>>> import numpy as np
>>> from numpy import linalg as LA
>>> np.set_printoptions(precision=2, suppress=True, linewidth=140, floatmode="fixed")
>>> def rnd(a):
...     return np.round(a, 2) + 0
... 
>>> M = np.load("case16.npy")
>>> M
array([[  0.22,   6.24,   7.03],
       [ 12.82,   6.33,  18.96],
       [ 18.02,  -2.55, -12.57],
       [-28.51,   3.79,   2.28],
       [-14.75,   2.94, -29.15],
       [  7.47,   2.55,  27.35],
       [ 13.89,   3.58,  -8.05],
       [  6.64,  -0.60, -28.49],
       [-14.58,  -2.47,   7.30],
       [  7.02,  -6.87,  13.29],
       [ -5.30,   6.31,  31.68],
       [ 19.37,   4.05, -23.88],
       [  9.05,   0.91,  -0.40],
       [ -7.13,  -3.81, -45.65],
       [  5.97,  10.46,  -4.77],
       [ -3.16,   0.30,  25.41],
       [ -8.31,  -5.88,  -7.02],
       [  2.57,   4.13,  21.48]])
>>> idx = M[:, 1] > np.median(M[:, 1])
>>> u = M[idx].mean(axis=0) - M[~idx].mean(axis=0)
>>> ((M - M.mean(axis=0)) @ u > 0).astype(int)
array([1, 1, 0, 1, 0, 1, 0, 0, 1, 0, 1, 0, 0, 0, 1, 1, 0, 1])
>>> np.argsort(-np.abs(u).round(6), kind="stable")
array([1, 2, 0])
>>> idx.astype(int)
array([1, 1, 0, 1, 1, 0, 1, 0, 0, 0, 1, 1, 0, 0, 1, 0, 0, 1])
>>> rnd((((M - M.mean(axis=0)) @ u > 0) == idx).mean())
np.float64(0.67)
>>> E = np.array([[7, -6, 7, -6], [2, 5, 2, 5], [7, -6, 7, -6], [2, 5, 2, 5]])
>>> # rows and columns are dependent
>>> rng = np.random.default_rng(67378)
>>> idx = rng.permutation(4)
>>> idx
array([2, 3, 0, 1])
>>> out = E[idx][:, idx]
>>> np.trace(out)
np.int64(24)
>>> np.diag(out)
array([7, 5, 7, 5])
